In [1]: import numpy as np

In [2]: np.set_printoptions(suppress=True, linewidth=140)

In [3]: def rnd(a):
   ...:     return np.round(a, 2) + 0
   ...: 

In [4]: cent = np.sign(np.array([[-2, -1, 2, -1], [0, 0, -1, 2], [1, -1, 0, 1], [2, -1, 0, 2]]))

In [5]: other = (np.tril(cent, -1) + np.eye(4)) @ (np.triu(cent, 1) + np.eye(4))

In [6]: ev = np.array([5, 7, -4, 3])

In [7]: feats = np.rint(other * ev @ np.linalg.inv(other)) + 0

In [8]: feats
Out[8]: 
array([[  1.,   2., -11.,  15.],
       [  4.,   3.,  11., -15.],
       [ -6.,   2., -26.,  37.],
       [ -6.,   2., -22.,  33.]])

In [9]: x0 = np.array([0, -1, 0, -2])

In [10]: rhs = feats @ x0

In [11]: rhs
Out[11]: array([-32.,  27., -76., -68.])

In [12]: rnd(np.linalg.solve(feats, rhs + feats[:, 0]))
Out[12]: array([ 1., -1.,  0., -2.])

In [13]: rnd(np.linalg.solve(feats, rhs))
Out[13]: array([ 0., -1.,  0., -2.])

In [14]: A = np.loadtxt("block19.csv", delimiter=",")

In [15]: A
Out[15]: 
array([[1., 0., 0., 0.],
       [2., 1., 0., 0.],
       [0., 1., 1., 0.],
       [1., 0., 2., 1.]])

In [16]: x0 = np.array([-3, 8, 2, -4])

In [17]: rhs = A @ x0

In [18]: coef, lr = np.zeros(4), 1 / np.linalg.norm(A, 2) ** 2

In [19]: for i in range(30):
    ...:     coef -= lr * A.T @ (A @ coef - rhs)
    ...:     if i % 10 == 0: print(i, round(np.linalg.norm(A @ coef - rhs), 2))
    ...: 
0 9.33
10 1.84
20 0.4

In [20]: rnd(coef)
Out[20]: array([-3.13,  8.31,  1.56, -2.93])

In [21]: E = np.loadtxt("x.csv", delimiter=",")

In [22]: E
Out[22]: 
array([[1.  , 0.9 , 0.81, 0.73],
       [0.9 , 1.  , 0.9 , 0.81],
       [0.81, 0.9 , 1.  , 0.9 ],
       [0.73, 0.81, 0.9 , 1.  ]])

In [23]: U, sv, vt = np.linalg.svd(E)

In [24]: rnd(sv)
Out[24]: array([3.53, 0.31, 0.1 , 0.06])

In [25]: other = U[:, :1] @ np.diag(sv[:1]) @ vt[:1]

In [26]: np.linalg.matrix_rank(E, rtol=0.05)
Out[26]: np.int64(2)

In [27]: rnd(np.abs(E - other).max())
Out[27]: np.float64(0.16)

In [28]: rnd(np.linalg.norm(E - other, 2)), rnd(sv[1])
Out[28]: (np.float64(0.31), np.float64(0.31))

In [29]: other = np.array([[5, 0], [5, -4], [-4, -3], [5, -5]])

In [30]: rnd(np.einsum("ik,kj->ji", E, other))
Out[30]: 
array([[  9.91,   9.95,   9.05,   9.1 ],
       [ -9.68, -10.75, -11.1 , -10.94]])

In [31]: np.linalg.matrix_rank(E @ other)
Out[31]: np.int64(2)

In [32]: np.einsum("ij->j", E)
Out[32]: array([3.44, 3.61, 3.61, 3.44])

In [33]: rnd(other.T @ E.T)
Out[33]: 
array([[  9.91,   9.95,   9.05,   9.1 ],
       [ -9.68, -10.75, -11.1 , -10.94]])

In [34]: rnd(np.einsum("ik,kj->ij", E, other))
Out[34]: 
array([[  9.91,  -9.68],
       [  9.95, -10.75],
       [  9.05, -11.1 ],
       [  9.1 , -10.94]])

In [35]: np.linalg.matrix_rank(np.vstack([E, other.T]))
Out[35]: np.int64(4)

In [36]: ev, evecs = np.linalg.eig(E)

In [37]: rnd(np.sort(np.linalg.eigvals(np.linalg.inv(E))))
Out[37]: array([ 0.28,  3.24,  9.72, 16.34])

In [38]: rnd(ev)
Out[38]: array([3.53, 0.31, 0.1 , 0.06])

In [39]: rnd(np.prod(ev))
Out[39]: np.float64(0.01)

In [40]: rnd(np.sort(np.linalg.eigvals(E.T)))
Out[40]: array([0.06, 0.1 , 0.31, 3.53])

In [41]: rnd(E @ evecs[:, 0] - ev[0] * evecs[:, 0])
Out[41]: array([0., 0., 0., 0.])

In [42]: x0 = np.array([0, 1, 2, 3])

In [43]: rhs = E @ x0

In [44]: coef, lr = np.zeros(4), 1 / np.linalg.norm(E, 2) ** 2

In [45]: for i in range(3):
    ...:     coef -= lr * E.T @ (E @ coef - rhs)
    ...:     if i % 1 == 0: print(i, round(np.linalg.norm(E @ coef - rhs), 2))
    ...: 
0 0.68
1 0.68
2 0.67

In [46]: rnd(np.linalg.cond(E))
Out[46]: np.float64(57.63)

In [47]: K = np.array([[0, -3, -2], [5, -5, 5], [-2, 2, -4], [-10, 7, -12]])

In [48]: U, sv = np.linalg.svd(A)
Traceback (most recent call last):
  Cell In[48], line 1
    U, sv = np.linalg.svd(A)
ValueError: too many values to unpack (expected 2)


In [49]: U, sv, vt = np.linalg.svd(A, full_matrices=False)

In [50]: (sv > 1e-8).sum()
Out[50]: np.int64(4)

In [51]: rnd(np.abs(vt[0]))
Out[51]: array([0.72, 0.3 , 0.58, 0.24])

In [52]: U.shape, sv.shape, vt.shape
Out[52]: ((4, 4), (4,), (4, 4))

In [53]: np.allclose(U * sv @ vt, A)
Out[53]: True

In [54]: rnd(vt @ vt.T)
Out[54]: 
array([[1., 0., 0., 0.],
       [0., 1., 0., 0.],
       [0., 0., 1., 0.],
       [0., 0., 0., 1.]])

In [55]: rnd(U.T @ A @ vt.T)
Out[55]: 
array([[2.97, 0.  , 0.  , 0.  ],
       [0.  , 1.97, 0.  , 0.  ],
       [0.  , 0.  , 1.15, 0.  ],
       [0.  , 0.  , 0.  , 0.15]])

In [56]: rnd(np.sqrt((sv ** 2).sum())), rnd(np.linalg.norm(A))
Out[56]: (np.float64(3.74), np.float64(3.74))

In [57]: rnd(sv)
Out[57]: array([2.97, 1.97, 1.15, 0.15])
